% python3 -q
>>> import numpy as np
>>> from numpy import linalg as LA
>>> np.set_printoptions(suppress=True, linewidth=100)
>>> W0 = np.load("layer11.npy")
>>> print(W0)
[[ 0.48  2.63 -1.36]
 [-0.71  2.27 -1.82]
 [ 1.06  2.8   0.17]
 [-2.9   0.43 -0.64]
 [ 2.52  0.93  1.35]
 [-1.55  0.63 -2.49]
 [ 1.33  0.9  -2.53]
 [ 0.46  2.5  -1.59]
 [ 1.42 -1.14  2.38]
 [ 2.75  0.05 -1.2 ]
 [ 1.79  0.25 -2.4 ]]
>>> left, sig, VT = LA.svd(W0, full_matrices=False)
>>> print(np.round(left.T @ W0 @ VT.T, 2) + 0)
[[7.1  0.   0.  ]
 [0.   5.88 0.  ]
 [0.   0.   3.75]]
>>> print(sig.round(2))
[7.1  5.88 3.75]
>>> F = np.load("block9.npy")
>>> print(F)
[[0 4 0 1 0 0 9]
 [2 0 4 0 0 2 0]
 [0 4 0 1 0 0 9]
 [0 2 0 0 0 0 3]
 [1 1 2 0 0 0 0]
 [1 1 2 0 0 0 0]
 [4 0 8 0 0 8 0]
 [0 3 0 0 0 0 6]
 [1 1 2 0 0 0 0]
 [0 2 0 0 0 0 3]
 [0 2 0 0 0 0 3]
 [0 2 0 0 0 0 3]
 [1 1 2 0 0 0 0]
 [3 0 6 0 0 5 0]
 [0 4 0 1 0 0 9]
 [0 3 0 0 0 0 6]]
>>> left, sig, VT = LA.svd(F)
>>> print(sig.round(2) + 0)
[20.85 15.77  3.51  1.42  0.65  0.    0.  ]
>>> print(np.argmax(sig[:-1] / (sig[1:] + 1e-6)) + 1)
5
>>> other = left[:, :5] @ np.diag(sig[:5]) @ VT[:5]
>>> print(round(float(np.abs(F - other).max()), 2))
0.0
>>> print(LA.matrix_rank(F, rtol=0.05))
4
>>> left, sig, VT = LA.svd(F)
>>> vecs = VT[:(sig > 1e-8).sum()]
>>> rng = np.random.default_rng(88)
>>> vec = F[2] + -1 * F[6] + rng.integers(2) * np.eye(7)[3]
>>> print(vec)
[-4.  4. -8.  2.  0. -8.  9.]
>>> print(np.round(np.diag(vecs.T @ vecs), 2) + 0)
[0.2 1.  0.8 1.  0.  1.  1. ]
>>> print(np.allclose(vecs.T @ vecs @ vec, vec))
True
>>> print(np.round(vecs.T @ vecs, 2) + 0)
[[0.2 0.  0.4 0.  0.  0.  0. ]
 [0.  1.  0.  0.  0.  0.  0. ]
 [0.4 0.  0.8 0.  0.  0.  0. ]
 [0.  0.  0.  1.  0.  0.  0. ]
 [0.  0.  0.  0.  0.  0.  0. ]
 [0.  0.  0.  0.  0.  1.  0. ]
 [0.  0.  0.  0.  0.  0.  1. ]]
>>> print(round(LA.norm(vec - vecs.T @ vecs @ vec), 2))
0.0
>>> th = np.radians(60)
>>> R = np.eye(7)
>>> R[2, 2] = R[1, 1] = np.cos(th)
>>> R[2, 1], R[1, 2] = -np.sin(th), np.sin(th)
>>> print(R.round(2))
[[ 1.    0.    0.    0.    0.    0.    0.  ]
 [ 0.    0.5   0.87  0.    0.    0.    0.  ]
 [ 0.   -0.87  0.5   0.    0.    0.    0.  ]
 [ 0.    0.    0.    1.    0.    0.    0.  ]
 [ 0.    0.    0.    0.    1.    0.    0.  ]
 [ 0.    0.    0.    0.    0.    1.    0.  ]
 [ 0.    0.    0.    0.    0.    0.    1.  ]]
>>> other = F @ R.T
>>> print(np.allclose(F @ F.T, other @ other.T))
True
>>> print(np.allclose(LA.norm(F, axis=1), LA.norm(other, axis=1)))
True
>>> print(np.round(LA.svd(F, compute_uv=False), 2) + 0, np.round(LA.svd(other, compute_uv=False), 2) + 0)
[20.85 15.77  3.51  1.42  0.65  0.    0.  ] [20.85 15.77  3.51  1.42  0.65  0.    0.  ]
>>> print(np.round(np.abs(other - F).max(axis=0), 2))
[0.   6.93 4.   0.   0.   0.   0.  ]
>>> print(other.round(2))
[[ 0.    2.   -3.46  1.    0.    0.    9.  ]
 [ 2.    3.46  2.    0.    0.    2.    0.  ]
 [ 0.    2.   -3.46  1.    0.    0.    9.  ]
 [ 0.    1.   -1.73  0.    0.    0.    3.  ]
 [ 1.    2.23  0.13  0.    0.    0.    0.  ]
 [ 1.    2.23  0.13  0.    0.    0.    0.  ]
 [ 4.    6.93  4.    0.    0.    8.    0.  ]
 [ 0.    1.5  -2.6   0.    0.    0.    6.  ]
 [ 1.    2.23  0.13  0.    0.    0.    0.  ]
 [ 0.    1.   -1.73  0.    0.    0.    3.  ]
 [ 0.    1.   -1.73  0.    0.    0.    3.  ]
 [ 0.    1.   -1.73  0.    0.    0.    3.  ]
 [ 1.    2.23  0.13  0.    0.    0.    0.  ]
 [ 3.    5.2   3.    0.    0.    5.    0.  ]
 [ 0.    2.   -3.46  1.    0.    0.    9.  ]
 [ 0.    1.5  -2.6   0.    0.    0.    6.  ]]
>>> r0 = np.array([6, 1, 4])
>>> print(np.cross(F[11, :3], F[15, :3]))
[0 0 0]
>>> print(np.convolve(F[11], r0))
[ 0 12  2  8  0  0 18  3 12]
>>> print(np.correlate(F[11], F[15], "full"))
[ 0 12  0  0  0  0 24  0  0  0  0  9  0]
>>> data, _ = LA.qr(np.array([[-0.1, 0.1, 0.7, 1.2, 0.1, -1.4, 0.0],
...     [1.7, -0.3, -0.7, -0.6, 1.4, -0.1, -0.6],
...     [0.4, -0.8, -0.6, -2.8, -0.5, 0.4, 0.8],
...     [2.1, 0.1, 0.7, -0.9, -0.7, 1.0, 0.2],
...     [0.1, -1.1, -1.1, -0.1, -1.0, 0.5, 1.5],
...     [-0.3, 1.9, 1.6, 1.7, -1.3, -0.5, -0.3],
...     [-0.7, 0.1, 0.2, 0.2, -0.1, 1.4, -0.3]]))
>>> print(data.round(2) + 0)
[[-0.04 -0.04 -0.63 -0.42  0.23  0.42  0.44]
 [ 0.6   0.    0.55 -0.2   0.31  0.03  0.45]
 [ 0.14  0.32 -0.12  0.78 -0.14  0.32  0.37]
 [ 0.74 -0.2  -0.48  0.05 -0.22 -0.3  -0.2 ]
 [ 0.04  0.47  0.09 -0.4  -0.76 -0.01  0.19]
 [-0.11 -0.8   0.15  0.08 -0.45  0.17  0.3 ]
 [-0.25  0.01 -0.16  0.09  0.08 -0.78  0.55]]
>>> # columns are unit length and at right angles
>>> vec = np.array([-2, 1, -1, -1, 1, 1, 0])
>>> print(np.round(np.abs(LA.eigvals(data)), 2))
[1. 1. 1. 1. 1. 1. 1.]
>>> print(7 - LA.matrix_rank(data - np.eye(7), tol=1e-8))
1
>>> print(np.round(data.T @ (data @ vec), 2) + 0)
[-2.  1. -1. -1.  1.  1.  0.]
>>> print(np.round(data @ data.T, 2) + 0)
[[1. 0. 0. 0. 0. 0. 0.]
 [0. 1. 0. 0. 0. 0. 0.]
 [0. 0. 1. 0. 0. 0. 0.]
 [0. 0. 0. 1. 0. 0. 0.]
 [0. 0. 0. 0. 1. 0. 0.]
 [0. 0. 0. 0. 0. 1. 0.]
 [0. 0. 0. 0. 0. 0. 1.]]
>>> print(np.round(LA.norm(data, axis=0), 2))
[1. 1. 1. 1. 1. 1. 1.]
>>> print(np.round(data.T @ data, 2) + 0)
[[1. 0. 0. 0. 0. 0. 0.]
 [0. 1. 0. 0. 0. 0. 0.]
 [0. 0. 1. 0. 0. 0. 0.]
 [0. 0. 0. 1. 0. 0. 0.]
 [0. 0. 0. 0. 1. 0. 0.]
 [0. 0. 0. 0. 0. 1. 0.]
 [0. 0. 0. 0. 0. 0. 1.]]
>>> X = np.array([[-2, 2, 0, 0, 0, 0],
...     [-3, -3, 0, 0, 0, 0],
...     [2, 0, 0, 0, 0, 0],
...     [0, 0, -2, 2, 0, 0],
...     [0, 0, -3, -3, 0, 0],
...     [0, 0, 2, 0, 0, 0],
...     [0, 0, 0, 0, -2, 2],
...     [0, 0, 0, 0, -3, -3],
...     [0, 0, 0, 0, 2, 0]])
>>> other = np.c_[X[:, :5] @ np.array([[-2, -1, 0, -1, 2],
...     [-1, -1, -1, 0, 1],
...     [3, -3, -1, 0, 3],
...     [-1, -2, -1, -3, -3],
...     [-2, -2, -1, -3, -2]]), np.array([-5, -1, 2, 3, -5, 2, -2, 4, 3])]
>>> print(other)
[[  2   0  -2   2  -2  -5]
 [  9   6   3   3  -9  -1]
 [ -4  -2   0  -2   4   2]
 [ -8   2   0  -6 -12   3]
 [ -6  15   6   9   0  -5]
 [  6  -6  -2   0   6   2]
 [  4   4   2   6   4  -2]
 [  6   6   3   9   6   4]
 [ -4  -4  -2  -6  -4   3]]
>>> print(np.round(LA.norm(LA.qr(X)[0].T @ other, axis=0) ** 2 / ((other ** 2).sum(axis=0) + 1e-12), 2))
[1.   1.   1.   1.   1.   0.89]
>>> print(np.round(LA.lstsq(X, other[:, 0])[0], 2) + 0)
[-2. -1.  3. -1. -2.  0.]
>>> proj = W0 @ LA.solve(W0.T @ W0, W0.T)
>>> print(LA.matrix_rank(np.eye(11) - proj))
8
>>> print(np.round(np.diag(proj), 2))
[0.23 0.21 0.4  0.27 0.31 0.24 0.26 0.21 0.21 0.32 0.34]
>>> print(proj.round(2) + 0)
[[ 0.23  0.19  0.26  0.03  0.1   0.04  0.07  0.22 -0.08  0.    0.01]
 [ 0.19  0.21  0.17  0.12 -0.03  0.13  0.06  0.19 -0.16 -0.06  0.  ]
 [ 0.26  0.17  0.4  -0.02  0.25 -0.11 -0.04  0.23  0.03 -0.04 -0.11]
 [ 0.03  0.12 -0.02  0.27 -0.2   0.16 -0.09  0.03 -0.16 -0.24 -0.15]
 [ 0.1  -0.03  0.25 -0.2   0.31 -0.22 -0.02  0.08  0.18  0.1  -0.03]
 [ 0.04  0.13 -0.11  0.16 -0.22  0.24  0.13  0.06 -0.22 -0.02  0.11]
 [ 0.07  0.06 -0.04 -0.09 -0.02  0.13  0.26  0.09 -0.11  0.23  0.29]
 [ 0.22  0.19  0.23  0.03  0.08  0.06  0.09  0.21 -0.1   0.02  0.04]
 [-0.08 -0.16  0.03 -0.16  0.18 -0.22 -0.11 -0.1   0.21  0.04 -0.08]
 [ 0.   -0.06 -0.04 -0.24  0.1  -0.02  0.23  0.02  0.04  0.32  0.3 ]
 [ 0.01  0.   -0.11 -0.15 -0.03  0.11  0.29  0.04 -0.08  0.3   0.34]]
>>> T = np.stack([proj, -2 * proj, proj[::-1]])
>>> print(LA.matrix_rank(T.reshape(3, -1)))
2
>>> print((T @ proj.T).shape)
(3, 11, 11)
>>> print(np.round(T.sum(axis=0), 2))
[[-0.22 -0.19 -0.37 -0.18 -0.13  0.07  0.22 -0.18  0.01  0.29  0.33]
 [-0.19 -0.27 -0.21 -0.37  0.13 -0.14  0.17 -0.17  0.19  0.38  0.29]
 [-0.35 -0.32 -0.37 -0.14 -0.07 -0.11 -0.07 -0.33  0.18  0.08  0.03]
 [ 0.19  0.07  0.25 -0.24  0.28 -0.1   0.18  0.19  0.06  0.26  0.19]
 [-0.03  0.09 -0.29  0.11 -0.33  0.35  0.28  0.01 -0.29  0.13  0.31]
 [ 0.    0.    0.    0.    0.    0.    0.    0.    0.    0.    0.  ]
 [ 0.03 -0.09  0.29 -0.11  0.33 -0.35 -0.28 -0.01  0.29 -0.13 -0.31]
 [-0.19 -0.07 -0.25  0.24 -0.28  0.1  -0.18 -0.19 -0.06 -0.26 -0.19]
 [ 0.35  0.32  0.37  0.14  0.07  0.11  0.07  0.33 -0.18 -0.08 -0.03]
 [ 0.19  0.27  0.21  0.37 -0.13  0.14 -0.17  0.17 -0.19 -0.38 -0.29]
 [ 0.22  0.19  0.37  0.18  0.13 -0.07 -0.22  0.18 -0.01 -0.29 -0.33]]
